% ipython --no-banner

In [1]: import numpy as np

In [2]: np.set_printoptions(precision=2, suppress=True, linewidth=140)

In [3]: f = np.array([0, -2, 1, 0])

In [4]: g = np.array([0, 4, 2])

In [5]: F = f[:, None] + g[None, :]

In [6]: print(F)
[[ 0  4  2]
 [-2  2  0]
 [ 1  5  3]
 [ 0  4  2]]

In [7]: np.linalg.matrix_rank(F, rtol=0.1)
Out[7]: np.int64(2)

In [8]: [round(float(x), 2) for x in np.linalg.svd(F, compute_uv=False)[:3]]
Out[8]: [8.78, 2.43, 0.0]

In [9]: np.argsort(-np.linalg.norm(F, axis=0).round(6), kind="stable")[:3]
Out[9]: array([1, 2, 0])

In [10]: U, sv, vt = np.linalg.svd(F)

In [11]: sv.round(2) + 0
Out[11]: array([8.78, 2.43, 0.  ])

In [12]: out = U[:, :2] @ np.diag(sv[:2]) @ vt[:2]

In [13]: np.linalg.matrix_rank(F, rtol=0.05)
Out[13]: np.int64(2)

In [14]: np.round(np.abs(F - out).max(), 2)
Out[14]: np.float64(0.0)

In [15]: out.round(2) + 0
Out[15]: 
array([[ 0.,  4.,  2.],
       [-2.,  2.,  0.],
       [ 1.,  5.,  3.],
       [ 0.,  4.,  2.]])

In [16]: print(np.linalg.matrix_rank(out))
2

In [17]: rk = np.linalg.matrix_rank(F)

In [18]: rk
Out[18]: np.int64(2)

In [19]: null = np.linalg.svd(F)[2][rk:].T

In [20]: print(null.shape)
(3, 1)

In [21]: np.round(F @ null, 2) + 0
Out[21]: 
array([[0.],
       [0.],
       [0.],
       [0.]])

In [22]: null[:, 0] / null[np.abs(null[:, 0]).round(6).argmax(), 0]
Out[22]: array([-0.5, -0.5,  1. ])

In [23]: np.allclose(F @ null, 0)
Out[23]: True

In [24]: null @ null.T
Out[24]: 
array([[ 0.17,  0.17, -0.33],
       [ 0.17,  0.17, -0.33],
       [-0.33, -0.33,  0.67]])

In [25]: W0 = np.load("run7.npy")

In [26]: W0
Out[26]: 
array([[-0.32, -0.38,  0.87],
       [ 0.95, -0.13,  0.29],
       [ 0.  ,  0.92,  0.4 ]])

In [27]: P = np.triu(np.array([[5, 1, 0], [0, 5, 0], [0, 4, 1]]), 1) + np.eye(3)

In [28]: out = P @ W0 @ np.linalg.inv(P)

In [29]: np.linalg.matrix_rank(out)
Out[29]: np.int64(3)

In [30]: np.poly(out)
Out[30]: array([ 1.  ,  0.04, -0.04, -1.  ])

In [31]: def softmax(z):
    ...:     e = np.exp(z - z.max(axis=-1, keepdims=True))
    ...:     return e / e.sum(axis=-1, keepdims=True)
    ...: 

In [32]: softmax(W0[0] + -2)
Out[32]: array([0.19, 0.18, 0.63])

In [33]: np.round(softmax(10 * W0[0]), 2) + 0
Out[33]: array([0., 0., 1.])

In [34]: softmax(W0).sum(axis=1)
Out[34]: array([1., 1., 1.])

In [35]: scores = W0 @ W0.T / np.sqrt(3)

In [36]: print(softmax(scores).round(6).argmax(axis=1))
[0 1 2]

In [37]: print(softmax(scores + np.triu(np.full(scores.shape, -np.inf), 1)))
[[1.   0.   0.  ]
 [0.36 0.64 0.  ]
 [0.26 0.26 0.47]]

In [38]: np.count_nonzero(W0)
Out[38]: np.int64(8)

In [39]: np.linalg.matrix_rank(W0)
Out[39]: np.int64(3)

In [40]: round(np.linalg.norm(W0), 2)
Out[40]: np.float64(1.73)

In [41]: print(np.unravel_index(np.abs(W0).argmax(), W0.shape))
(np.int64(1), np.int64(0))

In [42]: round(np.abs(W0).max(), 2)
Out[42]: np.float64(0.95)

In [43]: print(W0.sum(axis=1))
[0.17 1.11 1.32]

In [44]: W0.sum(axis=0)
Out[44]: array([0.63, 0.41, 1.56])

In [45]: np.diff(W0, axis=0)
Out[45]: 
array([[ 1.26,  0.25, -0.58],
       [-0.95,  1.04,  0.11]])

In [46]: E = np.load("out8.npy")

In [47]: E
Out[47]: 
array([[-0.32, -0.09,  6.39],
       [-0.24,  0.09, -1.61],
       [ 0.61, -0.26, -1.16],
       [ 0.12,  0.04,  3.49],
       [ 0.9 ,  0.18,  1.98],
       [ 0.38, -0.06,  0.95],
       [ 0.06,  0.14, -1.07],
       [ 0.  ,  0.07, -3.34],
       [ 0.16, -0.06,  0.07],
       [ 0.44,  0.18, -0.46],
       [ 1.15,  0.07,  3.44],
       [ 1.49, -0.08, -4.28],
       [ 0.48,  0.09, -7.65],
       [-0.61,  0.02, -5.65],
       [ 0.04, -0.07,  5.05]])

In [48]: # column 2 is much longer than the rest

In [49]: dist = np.linalg.norm(E[:, None] - E[None], axis=-1)

In [50]: (dist + 1e9 * np.eye(15)).round(6).argmin(axis=1)
Out[50]: array([14,  6,  6, 10,  5,  8,  1,  1,  9,  8,  3,  7, 13, 12,  0])

In [51]: np.unravel_index(dist.round(6).argmax(), dist.shape)
Out[51]: (np.int64(0), np.int64(12))

In [52]: Xs = E - E.mean(axis=0)

In [53]: U, sv, vt = np.linalg.svd(Xs, full_matrices=False)

In [54]: print(np.round(sv ** 2 / (sv ** 2).sum(), 2) + 0)
[0.98 0.02 0.  ]

In [55]: (np.sign(U[:, 0]) == np.sign(U[0, 0])).astype(int)
Out[55]: array([1, 0, 0, 1, 1, 1, 0, 0, 1, 0, 1, 0, 0, 0, 1])

In [56]: np.abs(vt[0]).argmax()
Out[56]: np.int64(2)

In [57]: x0 = np.array([5, 3, -2])

In [58]: target = E @ x0

In [59]: np.linalg.lstsq(E, target)[0]
Out[59]: array([ 5.,  3., -2.])

In [60]: print(np.linalg.solve(E.T @ E, E.T @ target))
[ 5.  3. -2.]

In [61]: target
Out[61]: array([-14.65,   2.29,   4.59,  -6.26,   1.08,  -0.18,   2.86,   6.89,   0.48,   3.66,  -0.92,  15.77,  17.97,   8.31, -10.11])

In [62]: rng = np.random.default_rng(4210)

In [63]: target = target + 0.02 * rng.normal(size=15)

In [64]: print(target)
[-14.64   2.3    4.6   -6.27   1.07  -0.21   2.84   6.89   0.46   3.63  -0.91  15.77  17.97   8.3  -10.11]

In [65]: c, *_ = np.linalg.lstsq(E, target)

In [66]: np.round(E.T @ (target - E @ c), 2) + 0
Out[66]: array([0., 0., 0.])

In [67]: print([round(float(np.linalg.norm(np.linalg.solve(E.T @ E + lam * np.eye(3), E.T @ target))), 2) for lam in (0, 1, 10, 100)])
[6.14, 4.77, 2.71, 1.45]

In [68]: c
Out[68]: array([ 5.  ,  2.96, -2.  ])

In [69]: round(float(np.linalg.norm(target - E @ c)), 2)
Out[69]: 0.06

In [70]: x0 = np.array([3, -3, 2])

In [71]: (E * x0).sum(axis=1)
Out[71]: array([ 12.09,  -4.21,   0.29,   7.22,   6.12,   3.22,  -2.38,  -6.89,   0.8 ,  -0.14,  10.12,  -3.85, -14.13, -13.19,  10.43])

In [72]: np.sign((E @ x0).round(6))
Out[72]: array([ 1., -1.,  1.,  1.,  1.,  1., -1., -1.,  1., -1.,  1., -1., -1., -1.,  1.])

In [73]: E @ np.ones(3)
Out[73]: array([ 5.98, -1.76, -0.81,  3.65,  3.06,  1.27, -0.87, -3.27,  0.17,  0.16,  4.66, -2.87, -7.08, -6.24,  5.02])

In [74]: np.linalg.norm(E @ x0) <= np.linalg.norm(E, 2) * np.linalg.norm(x0) + 1e-9
Out[74]: np.True_

In [75]: M = np.array([[-1, 1, -2], [3, 3, -3], [-1, 0, -4]])

In [76]: O, vecs = np.linalg.qr(M[:, :2])[0], np.linalg.qr(M[:, 2:])[0]

In [77]: sv = np.linalg.svd(O.T @ vecs, compute_uv=False)

In [78]: np.round(np.linalg.norm(O @ O.T - vecs @ vecs.T, 2), 2)
Out[78]: np.float64(1.0)

In [79]: (sv > 0.9).sum()
Out[79]: np.int64(0)

In [80]: lab = rng.permutation(3)

In [81]: print(lab)
[2 0 1]

In [82]: out = M[lab][:, lab]

In [83]: print(round(np.linalg.det(out), 2), round(float(np.linalg.det(M[lab])), 2))
21.0 21.0

In [84]: m1 = np.array([[2, 0, 0], [0, 2, 0], [0, 0, -2]])

In [85]: # equal to its transpose

In [86]: cov = m1.T @ m1

In [87]: np.allclose(cov, cov.T)
Out[87]: True

In [88]: (m1 @ m1.T).shape
Out[88]: (3, 3)

In [89]: out = m1[0, 0] * m1[1:] - np.outer(m1[1:, 0], m1[0])

In [90]: out
Out[90]: 
array([[ 0,  4,  0],
       [ 0,  0, -4]])

In [91]: np.flatnonzero(~out.round(6).any(axis=1))
Out[91]: array([], dtype=int64)

In [92]: m1[:, 0] / m1[0, 0]
Out[92]: array([1., 0., 0.])

In [93]: np.linalg.matrix_rank(out), np.linalg.matrix_rank(m1)
Out[93]: (np.int64(2), np.int64(3))
